% python3 -q
>>> import numpy as np
>>> np.set_printoptions(suppress=True, linewidth=200)
>>> F = np.loadtxt("sample2.csv", delimiter=",")
>>> F
array([[ -2.,   1.,   2.,   1.,  -2.,   3.,  -1.],
       [ -4.,   1.,   4.,  -1.,  -4.,   4.,  -2.],
       [ -3.,  -1.,   7.,  -1.,  -5.,   7.,  -4.],
       [ -2.,   2.,   8.,  -2.,  -2.,   7.,  -2.],
       [ -3.,   2.,   6.,  -3.,  -2.,   9.,   0.],
       [ -4.,   5.,   7.,   0.,  -2.,   7.,  -1.],
       [ -6.,   2.,   4.,   3.,   1.,   6.,   2.],
       [ -5.,   3.,   5.,   4.,  -1.,   6.,   1.],
       [ -7.,   0.,   3.,   5.,  -4.,   3.,   1.],
       [-10.,  -3.,   2.,   8.,  -3.,   1.,   0.],
       [ -8.,   0.,   0.,   6.,  -2.,  -2.,   0.],
       [ -7.,   2.,   3.,   6.,  -4.,   0.,   0.],
       [ -5.,   5.,   6.,   4.,  -4.,  -1.,   1.],
       [ -5.,   2.,   5.,   7.,  -1.,  -2.,   0.],
       [ -5.,   0.,   4.,   9.,  -3.,  -3.,   1.],
       [ -4.,  -2.,   7.,   9.,  -4.,   0.,   1.],
       [ -5.,   1.,   9.,   9.,  -1.,   1.,   0.],
       [ -5.,   1.,   9.,  10.,  -4.,  -2.,   2.],
       [ -4.,   3.,  11.,  13.,  -5.,  -4.,   0.],
       [ -5.,   1.,  11.,  16.,  -7.,  -2.,   1.],
       [ -8.,  -2.,  13.,  15.,  -8.,  -4.,   2.],
       [ -6.,  -1.,  15.,  12.,  -7.,  -6.,   2.],
       [ -4.,   1.,  13.,  15.,  -6.,  -5.,   5.],
       [ -7.,   2.,  14.,  12.,  -3.,  -2.,   3.],
       [ -4.,   1.,  14.,  12.,  -6.,  -4.,   0.],
       [ -7.,  -1.,  12.,  11.,  -5.,  -2.,   2.],
       [ -7.,   2.,  14.,  11.,  -3.,  -4.,   1.],
       [ -6.,  -1.,  12.,  14.,  -6.,  -4.,   4.],
       [ -4.,  -4.,   9.,  17.,  -7.,  -6.,   1.],
       [ -5.,  -5.,  10.,  14.,  -4.,  -9.,  -2.],
       [ -2.,  -5.,   8.,  15.,  -3., -10.,  -2.]])
>>> Z = F[[6, 1]].astype(float)
>>> for _ in range(5):
...     lab = np.linalg.norm(F[:, None] - Z, axis=-1).argmin(axis=1)
...     Z = np.array([F[lab == j].mean(axis=0) for j in range(2)])
... 
>>> print(lab)
[1 1 1 1 1 1 1 1 1 1 1 1 1 1 0 0 0 0 0 0 0 0 0 0 0 0 0 0 0 0 0]
>>> np.bincount(lab)
array([17, 14])
>>> feats = np.loadtxt("data.csv", delimiter=",")
>>> feats
array([[  0.35,  -1.46,  -5.47,   2.18,   1.65,   4.31],
       [ -0.16,   0.54,   3.3 ,  -1.28,  -0.63,  -2.4 ],
       [ -0.74,   1.87,  -2.7 ,   2.08,  -0.76,   1.05],
       [ -0.17,   0.63,   3.4 ,  -1.29,  -0.68,  -2.5 ],
       [ -0.86,   2.22,   2.16,   0.3 ,  -1.17,  -2.5 ],
       [  0.11,  -0.65,  -8.95,   3.9 ,   1.38,   6.31],
       [ -0.19,   0.82,   5.23,  -2.22,  -1.21,  -3.96],
       [  0.08,  -0.22,  -2.18,   0.83,   0.26,   1.49],
       [ -0.33,   0.33,  -6.57,   3.52,   0.8 ,   4.21],
       [ -1.02,   3.29,   8.29,  -2.56,  -2.96,  -7.21],
       [ -1.46,   4.07,   4.4 ,   0.03,  -2.56,  -5.07],
       [  0.96,  -2.26,  -2.71,  -0.27,   1.09,   2.8 ],
       [ -0.72,   2.36,   4.13,  -1.04,  -1.97,  -4.13],
       [  0.42,  -2.05, -12.76,   5.39,   2.87,   9.55],
       [  0.04,   0.07,   2.76,  -1.3 ,  -0.35,  -1.82],
       [ -0.42,   0.99,  -0.36,   0.75,  -0.39,  -0.23],
       [  1.81,  -5.07, -12.65,   3.19,   3.79,  10.66],
       [  0.65,  -2.32,  -6.91,   2.53,   2.42,   5.81],
       [ -0.11,   0.02,  -0.2 ,   0.44,   0.36,   0.16],
       [  1.81,  -4.81,  -4.59,  -0.48,   2.8 ,   5.55],
       [ -1.19,   3.27,  -0.25,   1.52,  -1.91,  -1.42],
       [  1.13,  -2.98,  -0.8 ,  -1.05,   1.7 ,   1.85],
       [ -1.13,   2.81,   0.71,   1.39,  -1.25,  -1.97],
       [  2.68,  -7.51, -19.42,   4.96,   5.66,  16.41],
       [  1.04,  -3.33,  -8.31,   2.45,   2.87,   7.31],
       [  1.16,  -3.57,  -6.67,   1.55,   2.8 ,   6.39],
       [ -0.77,   2.78,  11.71,  -4.31,  -2.9 ,  -9.16],
       [ -0.18,   0.36,   5.  ,  -1.83,  -0.42,  -3.36],
       [  2.22,  -6.45, -17.92,   4.96,   5.06,  14.86],
       [ -0.29,   1.27,   3.1 ,  -1.3 ,  -1.45,  -2.68],
       [ -0.05,   1.02,  10.95,  -5.07,  -2.12,  -7.73],
       [  0.88,  -2.17,  -2.53,  -0.04,   1.26,   2.52],
       [ -1.32,   3.99,  15.72,  -5.24,  -3.69, -12.38],
       [  0.31,  -1.36,  -4.27,   1.65,   1.47,   3.61],
       [  0.61,  -2.06,  -8.74,   3.09,   2.02,   6.8 ],
       [ -0.7 ,   2.09,  -0.53,   0.96,  -1.39,  -0.85],
       [ -0.45,   1.13,   0.18,   0.58,  -0.52,  -0.7 ]])
>>> print(round(np.linalg.norm(feats[19], 1), 2), np.round(np.linalg.norm(feats[19], np.inf), 2))
20.04 5.55
>>> round(float(np.linalg.norm(feats, 2)), 2)
65.28
>>> print(np.round(np.linalg.norm(feats, axis=0), 2))
[ 6.04 17.38 46.74 15.97 13.69 38.27]
>>> print(round(feats[19] @ feats[13], 2))
127.64
